In [1]: import numpy as np

In [2]: np.set_printoptions(precision=3, suppress=True, linewidth=200)

In [3]: def tidy(a):
   ...:     return np.round(a, 3) + 0
   ...: 

In [4]: E = np.load("w.npy")

In [5]: E
Out[5]: 
array([[-2.,  1.,  1.],
       [ 1., -2.,  1.],
       [ 1.,  1., -2.]])

In [6]: # symmetric

In [7]: hat = np.triu(np.array([[5, 4, 1], [4, 4, 3], [2, 0, 4]]), 1) + np.eye(3)

In [8]: Y = hat @ E @ np.linalg.inv(hat)

In [9]: np.trace(Y), np.trace(E)
Out[9]: (np.float64(-6.0), np.float64(-6.0))

In [10]: Y
Out[10]: 
array([[  3., -18.,  54.],
       [  4., -15.,  36.],
       [  1.,  -3.,   6.]])

In [11]: tidy(np.poly(Y))
Out[11]: array([1., 6., 9., 0.])

In [12]: tidy(np.linalg.det(Y))
Out[12]: np.float64(0.0)

In [13]: theta = np.radians(135)

In [14]: r_ = np.eye(3)

In [15]: r_[0, 0] = r_[1, 1] = np.cos(theta)

In [16]: r_[0, 1], r_[1, 0] = -np.sin(theta), np.sin(theta)

In [17]: tidy(r_)
Out[17]: 
array([[-0.707, -0.707,  0.   ],
       [ 0.707, -0.707,  0.   ],
       [ 0.   ,  0.   ,  1.   ]])

In [18]: Y = E @ r_.T

In [19]: tidy(np.linalg.det(r_)), tidy(np.trace(r_))
Out[19]: (np.float64(1.0), np.float64(-0.414))

In [20]: tidy(np.abs(Y - E).max(axis=0))
Out[20]: array([2.707, 4.121, 0.   ])

In [21]: tidy(Y)
Out[21]: 
array([[ 0.707, -2.121,  1.   ],
       [ 0.707,  2.121,  1.   ],
       [-1.414,  0.   , -2.   ]])

In [22]: tidy(np.linalg.svd(E, compute_uv=False)), tidy(np.linalg.svd(Y, compute_uv=False))
Out[22]: (array([3., 3., 0.]), array([3., 3., 0.]))

In [23]: tidy(np.linalg.norm(E, 2) / np.linalg.norm(E))
Out[23]: np.float64(0.707)

In [24]: np.linalg.cond(E) > 100
Out[24]: np.True_

In [25]: [round(float(x), 3) for x in np.linalg.svd(E, compute_uv=False)[:3]]
Out[25]: [3.0, 3.0, 0.0]

In [26]: np.argsort(-np.linalg.norm(E, axis=0).round(6), kind="stable")[:3]
Out[26]: array([0, 1, 2])

In [27]: U, sigma, Vh = np.linalg.svd(E)

In [28]: tidy(sigma)
Out[28]: array([3., 3., 0.])

In [29]: Y = U[:, :2] @ np.diag(sigma[:2]) @ Vh[:2]

In [30]: tidy(np.abs(E - Y).max())
Out[30]: np.float64(0.0)

In [31]: np.linalg.matrix_rank(E, rtol=0.05)
Out[31]: np.int64(2)

In [32]: tidy(Y)
Out[32]: 
array([[-2.,  1.,  1.],
       [ 1., -2.,  1.],
       [ 1.,  1., -2.]])

In [33]: tidy(np.linalg.norm(E - Y, 2)), tidy(sigma[2])
Out[33]: (np.float64(0.0), np.float64(0.0))

In [34]: m1 = np.array([[-0.65, 0.48, 0.83], [0.65, 0.06, 0.25], [-0.3, -0.06, -0.18]])

In [35]: m1
Out[35]: 
array([[-0.65,  0.48,  0.83],
       [ 0.65,  0.06,  0.25],
       [-0.3 , -0.06, -0.18]])

In [36]: # null space of dimension 1

In [37]: tidy(np.linalg.norm(m1, axis=1))
Out[37]: array([1.158, 0.699, 0.355])

In [38]: np.linalg.norm(m1, axis=1).argmax()
Out[38]: np.int64(0)

In [39]: tidy(m1[2] @ m1[0])
Out[39]: np.float64(0.017)

In [40]: tidy(np.linalg.norm(m1, 1)), tidy(np.linalg.norm(m1, np.inf))
Out[40]: (np.float64(1.6), np.float64(1.96))

In [41]: tidy(np.linalg.norm(m1[2], 1)), tidy(np.linalg.norm(m1[2], np.inf))
Out[41]: (np.float64(0.54), np.float64(0.3))

In [42]: tidy(np.linalg.norm(m1, "nuc"))
Out[42]: np.float64(1.933)
